In [1]: import numpy as np

In [2]: np.set_printoptions(suppress=True, linewidth=120)

In [3]: def rd(a):
   ...:     return np.round(a, 2) + 0
   ...: 

In [4]: F = np.loadtxt("m.csv", delimiter=",")

In [5]: rd(F)
Out[5]: 
array([[ 0.93, -0.12,  0.02, -0.16,  0.07, -0.07, -0.12, -0.26, -0.07],
       [-0.12,  0.81,  0.04, -0.27,  0.12, -0.12, -0.19, -0.43, -0.12],
       [ 0.02,  0.04,  0.99,  0.05, -0.02,  0.02,  0.04,  0.09,  0.02],
       [-0.16, -0.27,  0.05,  0.62,  0.16, -0.16, -0.27, -0.6 , -0.16],
       [ 0.07,  0.12, -0.02,  0.16,  0.93,  0.07,  0.12,  0.26,  0.07],
       [-0.07, -0.12,  0.02, -0.16,  0.07,  0.93, -0.12, -0.26, -0.07],
       [-0.12, -0.19,  0.04, -0.27,  0.12, -0.12,  0.81, -0.43, -0.12],
       [-0.26, -0.43,  0.09, -0.6 ,  0.26, -0.26, -0.43,  0.06, -0.26],
       [-0.07, -0.12,  0.02, -0.16,  0.07, -0.07, -0.12, -0.26,  0.93]])

In [6]: def softmax(z):
   ...:     e = np.exp(z - z.max(axis=-1, keepdims=True))
   ...:     return e / e.sum(axis=-1, keepdims=True)
   ...: 

In [7]: rd(softmax(F).sum(axis=1))
Out[7]: array([1., 1., 1., 1., 1., 1., 1., 1., 1.])

In [8]: rd(softmax(F[2]))
Out[8]: array([0.09, 0.09, 0.25, 0.1 , 0.09, 0.09, 0.09, 0.1 , 0.09])

In [9]: print(rd(softmax(10 * F[2])))
[0. 0. 1. 0. 0. 0. 0. 0. 0.]

In [10]: scores = F @ F.T / np.sqrt(9)

In [11]: softmax(scores).round(6).argmax(axis=1)
Out[11]: array([0, 1, 2, 3, 4, 5, 6, 7, 8])

In [12]: print(rd(softmax(scores)))
[[0.15 0.11 0.11 0.11 0.11 0.11 0.11 0.11 0.11]
 [0.11 0.15 0.11 0.11 0.11 0.11 0.11 0.11 0.11]
 [0.11 0.11 0.15 0.11 0.11 0.11 0.11 0.11 0.11]
 [0.11 0.11 0.11 0.15 0.11 0.11 0.11 0.11 0.11]
 [0.11 0.11 0.11 0.11 0.15 0.11 0.11 0.11 0.11]
 [0.11 0.11 0.11 0.11 0.11 0.15 0.11 0.11 0.11]
 [0.11 0.11 0.11 0.11 0.11 0.11 0.15 0.11 0.11]
 [0.11 0.11 0.11 0.11 0.11 0.11 0.11 0.15 0.11]
 [0.11 0.11 0.11 0.11 0.11 0.11 0.11 0.11 0.15]]
